% python3 -q
>>> import numpy as np
>>> np.set_printoptions(precision=3, suppress=True, linewidth=160)
>>> def tidy(a):
...     return np.round(a, 3) + 0
... 
>>> A = np.load("w.npy")
>>> tidy(A)
array([[-0.14 ,  0.507,  0.395,  0.425, -0.5  , -0.141,  0.342],
       [ 0.   , -0.033, -0.658,  0.185, -0.203,  0.502,  0.488],
       [ 0.558,  0.63 ,  0.073, -0.311,  0.069,  0.408, -0.133],
       [ 0.   , -0.459,  0.51 , -0.375, -0.394,  0.453,  0.168],
       [ 0.372, -0.203, -0.171,  0.334, -0.568, -0.009, -0.598],
       [-0.326,  0.231, -0.338, -0.642, -0.47 , -0.291, -0.093],
       [ 0.651, -0.2  , -0.049, -0.154, -0.077, -0.521,  0.482]])
>>> vec = np.array([0, 2, 2, 0, 2, 1, 2])
>>> rhs = A @ vec
>>> tidy(rhs)
array([ 1.347, -0.309,  1.687,  0.102, -3.088, -1.631, -0.208])
>>> tidy(np.linalg.solve(A, A[:, 3]))
array([0., 0., 0., 1., 0., 0., 0.])
>>> tidy(np.linalg.solve(A.T, A[1]))
array([0., 1., 0., 0., 0., 0., 0.])
>>> tidy(np.linalg.solve(A, rhs))
array([0., 2., 2., 0., 2., 1., 2.])
>>> tidy(np.linalg.solve(A, rhs + A[:, 4]))
array([0., 2., 2., 0., 3., 1., 2.])
>>> out = A / np.sqrt((A ** 2).mean(axis=1, keepdims=True))
>>> tidy(out[4])
array([ 0.985, -0.538, -0.453,  0.884, -1.502, -0.023, -1.581])
>>> np.linalg.matrix_rank(A - A.mean(axis=1, keepdims=True))
np.int64(6)
>>> tidy(np.linalg.norm(out, axis=1))
array([2.646, 2.646, 2.646, 2.646, 2.646, 2.646, 2.646])
>>> rng = np.random.default_rng(374239)
>>> theta = rng.uniform(0, 2 * np.pi, 20)
>>> q, _ = np.linalg.qr(np.array([[0.5, 0.1], [-1.3, -0.5], [1.1, 0.6]]))
>>> arr = 3 * np.c_[np.cos(theta), np.sin(theta)] @ q.T
>>> tidy(arr)
array([[-1.653,  2.416, -0.657],
       [ 2.073, -1.557, -1.509],
       [-1.895,  2.325, -0.05 ],
       [-1.73 ,  0.591,  2.379],
       [-1.733,  0.597,  2.375],
       [ 0.921,  0.643, -2.782],
       [ 1.329,  0.088, -2.688],
       [-1.057, -0.469,  2.768],
       [-1.946,  2.28 ,  0.121],
       [ 0.799, -2.173,  1.908],
       [ 0.399,  1.228, -2.708],
       [ 0.046,  1.562, -2.561],
       [-1.826,  0.793,  2.244],
       [-1.482,  2.416, -0.984],
       [-1.399,  2.404, -1.124],
       [ 1.736, -2.4  ,  0.473],
       [-1.99 ,  1.216,  1.887],
       [ 2.033, -1.369, -1.729],
       [ 0.643,  0.968, -2.766],
       [ 1.557, -0.274, -2.55 ]])
>>> # rows and columns are dependent
>>> np.linalg.lstsq(arr[:-1].T, arr[-1])[2]
np.int32(2)
>>> tidy(np.trace(np.linalg.pinv(arr) @ arr))
np.float64(2.0)
>>> tidy(arr @ np.linalg.pinv(arr) @ arr)
array([[-1.653,  2.416, -0.657],
       [ 2.073, -1.557, -1.509],
       [-1.895,  2.325, -0.05 ],
       [-1.73 ,  0.591,  2.379],
       [-1.733,  0.597,  2.375],
       [ 0.921,  0.643, -2.782],
       [ 1.329,  0.088, -2.688],
       [-1.057, -0.469,  2.768],
       [-1.946,  2.28 ,  0.121],
       [ 0.799, -2.173,  1.908],
       [ 0.399,  1.228, -2.708],
       [ 0.046,  1.562, -2.561],
       [-1.826,  0.793,  2.244],
       [-1.482,  2.416, -0.984],
       [-1.399,  2.404, -1.124],
       [ 1.736, -2.4  ,  0.473],
       [-1.99 ,  1.216,  1.887],
       [ 2.033, -1.369, -1.729],
       [ 0.643,  0.968, -2.766],
       [ 1.557, -0.274, -2.55 ]])
>>> np.unique(arr.round(6), axis=0).shape
(20, 3)
